% ipython --no-banner

In [1]: import numpy as np

In [2]: np.set_printoptions(precision=1, suppress=True, linewidth=120, floatmode="fixed")

In [3]: rnd = lambda a: np.round(a, 1) + 0

In [4]: feats = np.load("m.npy")

In [5]: print(feats)
[[ 1  0  3  1]
 [ 1  0  9  3]
 [ 1  0  3  1]
 [ 1  0 12  4]
 [ 1  0  6  2]
 [ 1  0  9  3]
 [ 1  0 12  4]
 [ 1  0  9  3]
 [ 1  0  3  1]
 [ 1  0  6  2]
 [ 1  0  9  3]
 [ 1  0  9  3]
 [ 1  0  6  2]
 [ 1  0  6  2]
 [ 1  0  6  2]
 [ 1  0  9  3]
 [ 1  0  9  3]
 [ 1  0  6  2]
 [ 1  0  6  2]
 [ 1  0  9  3]
 [ 1  0 12  4]
 [ 1  0  9  3]]

In [6]: other = feats[0, 0] * feats[1:] - np.outer(feats[1:, 0], feats[0])

In [7]: print(other)
[[0 0 6 2]
 [0 0 0 0]
 [0 0 9 3]
 [0 0 3 1]
 [0 0 6 2]
 [0 0 9 3]
 [0 0 6 2]
 [0 0 0 0]
 [0 0 3 1]
 [0 0 6 2]
 [0 0 6 2]
 [0 0 3 1]
 [0 0 3 1]
 [0 0 3 1]
 [0 0 6 2]
 [0 0 6 2]
 [0 0 3 1]
 [0 0 3 1]
 [0 0 6 2]
 [0 0 9 3]
 [0 0 6 2]]

In [8]: print(np.flatnonzero(~other.round(6).any(axis=1)))
[1 7]

In [9]: print(np.linalg.matrix_rank(other), np.linalg.matrix_rank(feats))
1 2

In [10]: rng = np.random.default_rng(739)

In [11]: other = feats + rng.integers(-2, 3, (22, 2)) @ rng.integers(-2, 3, (2, 4))

In [12]: print(other)
[[ 4  3  0 -3]
 [ 4  3  6 -1]
 [ 6  5  2  1]
 [ 3  2  8 -2]
 [ 0 -1  5  0]
 [ 7  6  9  5]
 [ 0 -1 14  7]
 [ 4  3  6 -1]
 [ 4  3  3  2]
 [ 0 -1  8  5]
 [ 3  2 11  7]
 [ 3  2 11  7]
 [-1 -2  7  3]
 [ 3  2  2 -4]
 [ 4  3  3 -2]
 [-1 -2  7 -1]
 [-1 -2  7 -1]
 [-1 -2  7  3]
 [-3 -4  5 -1]
 [-1 -2 10  4]
 [-5 -6 12  2]
 [ 1  0  9  3]]

In [13]: print(rnd(np.linalg.svd(other - feats, compute_uv=False)))
[20.6 17.6  0.0  0.0]

In [14]: print(other - feats)
[[ 3  3 -3 -4]
 [ 3  3 -3 -4]
 [ 5  5 -1  0]
 [ 2  2 -4 -6]
 [-1 -1 -1 -2]
 [ 6  6  0  2]
 [-1 -1  2  3]
 [ 3  3 -3 -4]
 [ 3  3  0  1]
 [-1 -1  2  3]
 [ 2  2  2  4]
 [ 2  2  2  4]
 [-2 -2  1  1]
 [ 2  2 -4 -6]
 [ 3  3 -3 -4]
 [-2 -2 -2 -4]
 [-2 -2 -2 -4]
 [-2 -2  1  1]
 [-4 -4 -1 -3]
 [-2 -2  1  1]
 [-6 -6  0 -2]
 [ 0  0  0  0]]

In [15]: print(np.linalg.matrix_rank(other - feats, tol=1e-8))
2
